% ipython --no-banner

In [1]: import numpy as np

In [2]: import numpy.linalg as la

In [3]: np.set_printoptions(precision=1, suppress=True, linewidth=100, sign=" ")

In [4]: M = np.load("sample7.npy")

In [5]: M
Out[5]: 
array([[ 1,  0,  0,  0,  0,  0,  0],
       [-1,  1,  0,  0,  0,  0,  0],
       [-2,  0,  1,  0,  0,  0,  0],
       [-2, -1, -1,  1,  0,  0,  0],
       [-1,  1,  1,  2,  1,  0,  0],
       [-2, -1, -2,  1,  1,  1,  0],
       [-1,  2, -1,  1,  2,  1,  1]])

In [6]: rng = np.random.default_rng(80)

In [7]: other = M + rng.integers(-2, 3, (7, 6)) @ rng.integers(-2, 3, (6, 7))

In [8]: other
Out[8]: 
array([[-8, -6, -6, 13,  7, -4,  6],
       [-3,  2, -1,  2,  0,  2,  2],
       [ 2,  6,  6, -7, -5,  4, -4],
       [-4,  2,  2,  5,  3,  0,  1],
       [ 0, -1,  4,  4,  1,  0, -2],
       [-3, -5, -6,  2,  5, -5,  1],
       [-2,  3, -5,  1,  7,  1,  0]])

In [9]: np.round(la.svd(other - M, compute_uv=False), 1) + 0
Out[9]: array([ 25.8,   9. ,   6.5,   5.2,   3.1,   1.1,   0. ])

In [10]: np.abs(other - M).sum(axis=1)
Out[10]: array([ 51,  10,  35,  16,  10,  21,  12])

In [11]: r0 = np.array([-3, -1, -3])

In [12]: np.convolve(M[3], r0)
Out[12]: array([ 6,  5, 10,  1,  2, -3,  0,  0,  0])

In [13]: K = np.load("block14.npy")

In [14]: K
Out[14]: 
array([[ -2.4,   2.5,  -0.2],
       [ -1.2,   0.7,   3.6],
       [ -2.2,  -2.6,   1.2],
       [  0. ,   3.9,  -4.7],
       [  5.1,   9.8,   3.3],
       [-13.4,  -3.5,   1.7],
       [  7.4,  -1.7,  -1.8],
       [  0.6,  -4. ,   5.7],
       [ -3.3,   0.2,   1.6],
       [  4.8, -12.5,  -2. ],
       [ -7. ,  -2.6,  11.4],
       [ -2.5,   2.8,  -2.8],
       [  5.8,  -0.1,  -1.7],
       [  6.6,  -4.1,   0.4],
       [  8.4,  -3.9,  -4.1],
       [  7.6,  -1.2,   0.5],
       [  6.7,   7.1,   2.7],
       [  3. ,   8.2,  -0.5],
       [  3.1,   6.3,   2.8],
       [  0.6,   3.2,   4.1],
       [  7.5,  -1.8,   4.6],
       [  0.3,   5.4,   2.8]])

In [15]: Ac = K - K.mean(axis=0)

In [16]: evecs = la.svd(Ac)[2][:2]

In [17]: other = Ac - Ac @ evecs.T @ evecs

In [18]: (Ac @ evecs.T).std(axis=0)
Out[18]: array([ 5.5,  5. ])

In [19]: round(la.norm(other) / la.norm(Ac), 1)
Out[19]: np.float64(0.4)

In [20]: vec = np.array([2, 2, 3])

In [21]: K @ np.eye(3)[1]
Out[21]: 
array([  2.5,   0.7,  -2.6,   3.9,   9.8,  -3.5,  -1.7,  -4. ,   0.2, -12.5,  -2.6,   2.8,  -0.1,
        -4.1,  -3.9,  -1.2,   7.1,   8.2,   6.3,   3.2,  -1.8,   5.4])

In [22]: la.norm(K @ vec) <= la.norm(K, 2) * la.norm(vec) + 1e-9
Out[22]: np.True_

In [23]: Ac = (K - K.mean(axis=0)) / K.std(axis=0)

In [24]: np.argwhere(np.abs(Ac) > 2)
Out[24]: 
array([[  5,   0],
       [  9,   1],
       [ 10,   2]])

In [25]: Ac.std(axis=0)
Out[25]: array([ 1.,  1.,  1.])

In [26]: c = la.lstsq(np.delete(Ac, 2, axis=1), Ac[:, 2])[0]

In [27]: round(1 - np.var(Ac[:, 2] - np.delete(Ac, 2, axis=1) @ c), 1)
Out[27]: np.float64(0.1)

In [28]: c
Out[28]: array([-0.3,  0.1])

In [29]: other = M / la.norm(M, axis=1, keepdims=True)

In [30]: C2 = other @ other.T

In [31]: round(float(np.degrees(np.arccos(np.clip(C2[2, 1], -1, 1)))), 1)
Out[31]: 50.8

In [32]: np.argwhere(np.triu(np.abs(C2) > 0.95, 1))
Out[32]: array([], shape=(0, 2), dtype=int64)

In [33]: W0 = np.loadtxt("mat.csv", delimiter=",")

In [34]: W0
Out[34]: 
array([[ 3.,  2.,  0.,  0.,  0.],
       [ 2.,  3.,  0.,  0.,  0.],
       [ 0.,  0.,  3.,  2.,  2.],
       [ 0.,  0.,  2.,  3.,  2.],
       [ 0.,  0.,  2.,  2.,  3.]])

In [35]: Q, evecs = la.qr(W0[:, :1])[0], la.qr(W0[:, 1:])[0]

In [36]: sv = la.svd(Q.T @ evecs, compute_uv=False)

In [37]: np.degrees(np.arccos(sv.clip(0, 1)))
Out[37]: array([ 22.6])

In [38]: round(la.norm(Q @ Q.T - evecs @ evecs.T, 2), 1)
Out[38]: np.float64(1.0)

In [39]: (sv > 0.9).sum()
Out[39]: np.int64(1)

In [40]: th = np.sort(rng.uniform(-2, 2, 19))

In [41]: mat = np.c_[th, th ** 2, th ** 3] @ np.array([[3, 0, 0], [2, 1, -5], [1, 0, -1]])

In [42]: mat.round(1) + 0
Out[42]: 
array([[ -3.3,   2.2,  -7.7],
       [ -2.7,   1.6,  -6.1],
       [ -1.5,   0.5,  -2.3],
       [ -1.1,   0.2,  -1. ],
       [ -0.6,   0.1,  -0.2],
       [  0.7,   0. ,  -0.2],
       [  0.9,   0.1,  -0.3],
       [  2.1,   0.3,  -1.4],
       [  4.2,   0.6,  -3.7],
       [  4.3,   0.7,  -3.8],
       [  5.2,   0.8,  -4.9],
       [  7.1,   1.2,  -7.4],
       [  8.5,   1.5,  -9.4],
       [  9.5,   1.7, -10.6],
       [ 10. ,   1.8, -11.4],
       [ 13. ,   2.4, -15.5],
       [ 15.5,   2.8, -19. ],
       [ 19.7,   3.6, -24.8],
       [ 20.1,   3.7, -25.3]])

In [43]: Q, evecs = la.qr(mat[:, :1])[0], la.qr(mat[:, 1:])[0]

In [44]: sv = la.svd(Q.T @ evecs, compute_uv=False)

In [45]: (sv > 0.9).sum()
Out[45]: np.int64(1)

In [46]: np.degrees(np.arccos(sv.clip(0, 1)))
Out[46]: array([ 8.9])

In [47]: sv
Out[47]: array([ 1.])

In [48]: round(la.norm(Q @ Q.T - evecs @ evecs.T, 2), 1)
Out[48]: np.float64(1.0)

In [49]: U, sv, VT = la.svd(mat)

In [50]: sv
Out[50]: array([ 62.9,  10.5,   0.6])

In [51]: np.argmax(sv[:-1] / (sv[1:] + 1e-6)) + 1
Out[51]: np.int64(2)

In [52]: other = U[:, :2] @ np.diag(sv[:2]) @ VT[:2]

In [53]: np.round(la.norm(mat - other) / la.norm(mat), 1)
Out[53]: np.float64(0.0)

In [54]: Ac = mat - mat.mean(axis=0)

In [55]: evecs = la.svd(Ac)[2][:2]

In [56]: other = Ac - Ac @ evecs.T @ evecs

In [57]: np.round(other.std(axis=0), 1) + 0
Out[57]: array([ 0. ,  0.1,  0. ])

In [58]: np.round(np.diag(evecs.T @ evecs), 1) + 0
Out[58]: array([ 1.,  0.,  1.])

In [59]: la.norm(other, axis=1).round(6).argmax()
Out[59]: np.int64(3)

In [60]: def softmax(z):
    ...:     e = np.exp(z - z.max(axis=-1, keepdims=True))
    ...:     return e / e.sum(axis=-1, keepdims=True)
    ...: 

In [61]: np.round(softmax(mat[8] + -1), 1) + 0
Out[61]: array([ 1.,  0.,  0.])

In [62]: softmax(mat).sum(axis=1)
Out[62]: 
array([ 1.,  1.,  1.,  1.,  1.,  1.,  1.,  1.,  1.,  1.,  1.,  1.,  1.,  1.,  1.,  1.,  1.,  1.,
        1.])

In [63]: np.round(softmax(mat[8]), 1) + 0
Out[63]: array([ 1.,  0.,  0.])

In [64]: att = mat @ mat.T / np.sqrt(3)

In [65]: softmax(att).round(6).argmax(axis=1)
Out[65]: 
array([ 18,  18,  18,   0,   0,  18,  18,  18,  18,  18,  18,  18,  18,  18,  18,  18,  18,  18,
        18])

In [66]: F = np.load("case3.npy")

In [67]: F
Out[67]: 
array([[ 2,  1,  3,  2,  1,  3],
       [ 2,  2,  0,  2,  2,  0],
       [ 2,  3,  2,  2,  3,  2],
       [ 0,  0,  0,  6,  3,  9],
       [ 0,  0,  0,  6,  6,  0],
       [ 0,  0,  0,  6,  9,  6]])

In [68]: r0 = np.array([1, 3, 2, 0, 0, 3])

In [69]: other = F + np.outer(r0, np.eye(6)[1])

In [70]: la.matrix_rank(la.inv(other) - la.inv(F), tol=1e-8)
Out[70]: np.int64(1)

In [71]: other = np.array([[3, -1, -3, -3, 1],
    ...:     [-3, 0, 0, 1, 3],
    ...:     [-3, -2, 1, -3, 0],
    ...:     [3, 2, -3, 1, 2],
    ...:     [-2, 1, -3, -2, 1],
    ...:     [2, -2, 1, -2, 0]])

In [72]: E = other.T @ other

In [73]: E
Out[73]: 
array([[ 44,   3, -13,   0,  -2],
       [  3,  14, -10,  13,   4],
       [-13, -10,  29,   7, -12],
       [  0,  13,   7,  28,   0],
       [ -2,   4, -12,   0,  15]])

In [74]: r0, v = E[1], E[3]

In [75]: r0 @ r0
Out[75]: np.int64(490)

In [76]: r0 @ v
Out[76]: np.int64(476)

In [77]: pr = (r0 @ v) / (r0 @ r0) * r0

In [78]: pr
Out[78]: array([ 2.9, 13.6, -9.7, 12.6,  3.9])

In [79]: v - pr
Out[79]: array([-2.9, -0.6, 16.7, 15.4, -3.9])

In [80]: round(float((v - pr) @ r0), 1)
Out[80]: -0.0

In [81]: evals, evecs = la.eigh(E)

In [82]: la.eigvalsh(E + 5 * np.eye(5))
Out[82]: array([  5.2,  12.7,  37.2,  41. ,  59. ])

In [83]: np.abs(evecs[:, -1])
Out[83]: array([ 0.8,  0.2,  0.6,  0.1,  0.2])

In [84]: np.abs(evecs[:, -1]).round(6).argmax()
Out[84]: np.int64(0)

In [85]: np.round(evals.sum(), 1), np.trace(E)
Out[85]: (np.float64(130.0), np.int64(130))

In [86]: Q, r_ = la.qr(E)

In [87]: r_
Out[87]: 
array([[-46. ,  -6.4,  20.8,   1.1,  -1.1],
       [  0. , -21.2,  13.8, -22.8, -10.5],
       [  0. ,   0. , -26.1, -21.5,  14.3],
       [  0. ,   0. ,   0. ,  -4.4,  -8.4],
       [  0. ,   0. ,   0. ,   0. ,   1. ]])

In [88]: np.allclose(r_.T @ r_, E.T @ E)
Out[88]: True

In [89]: np.round(Q.T @ Q, 1) + 0
Out[89]: 
array([[ 1.,  0.,  0.,  0.,  0.],
       [ 0.,  1.,  0.,  0.,  0.],
       [ 0.,  0.,  1.,  0.,  0.],
       [ 0.,  0.,  0.,  1.,  0.],
       [ 0.,  0.,  0.,  0.,  1.]])

In [90]: Q.round(1) + 0
Out[90]: 
array([[-1. ,  0.1, -0.2, -0.1,  0.1],
       [-0.1, -0.6,  0. ,  0.4,  0.7],
       [ 0.3,  0.4, -0.7, -0.2,  0.5],
       [ 0. , -0.6, -0.6, -0.3, -0.4],
       [ 0. , -0.2,  0.4, -0.8,  0.3]])

In [91]: np.trace(Q @ Q.T)
Out[91]: np.float64(5.0)

In [92]: m1 = np.array([[4, 2, 2, 0, -2],
    ...:     [2, 1, 1, 0, -1],
    ...:     [2, 1, 1, 0, -1],
    ...:     [0, 0, 0, 0, 0],
    ...:     [-2, -1, -1, 0, 1]])

In [93]: other = m1 + rng.integers(-2, 3, (5, 1)) @ rng.integers(-2, 3, (1, 5))

In [94]: other
Out[94]: 
array([[ 4,  2,  2,  0, -2],
       [ 1,  0,  0,  0, -3],
       [ 0, -1, -1,  0, -5],
       [ 2,  2,  2,  0,  4],
       [-4, -3, -3,  0, -3]])

In [95]: other - m1
Out[95]: 
array([[ 0,  0,  0,  0,  0],
       [-1, -1, -1,  0, -2],
       [-2, -2, -2,  0, -4],
       [ 2,  2,  2,  0,  4],
       [-2, -2, -2,  0, -4]])

In [96]: J = np.loadtxt("data.csv", delimiter=",")

In [97]: J.round(1) + 0
Out[97]: 
array([[ 0.8,  0.1,  0. ,  0.4, -0.3,  0.2],
       [ 0.1,  0.9,  0. , -0.3,  0.2, -0.1],
       [ 0. ,  0. ,  1. , -0.1,  0.1,  0. ],
       [ 0.4, -0.3, -0.1,  0.1,  0.8, -0.4],
       [-0.3,  0.2,  0.1,  0.8,  0.4,  0.3],
       [ 0.2, -0.1,  0. , -0.4,  0.3,  0.8]])

In [98]: Q, evecs = la.qr(J[:, :2])[0], la.qr(J[:, 2:])[0]

In [99]: sv = la.svd(Q.T @ evecs, compute_uv=False)

In [100]: sv.round(1) + 0
Out[100]: array([ 0.,  0.])
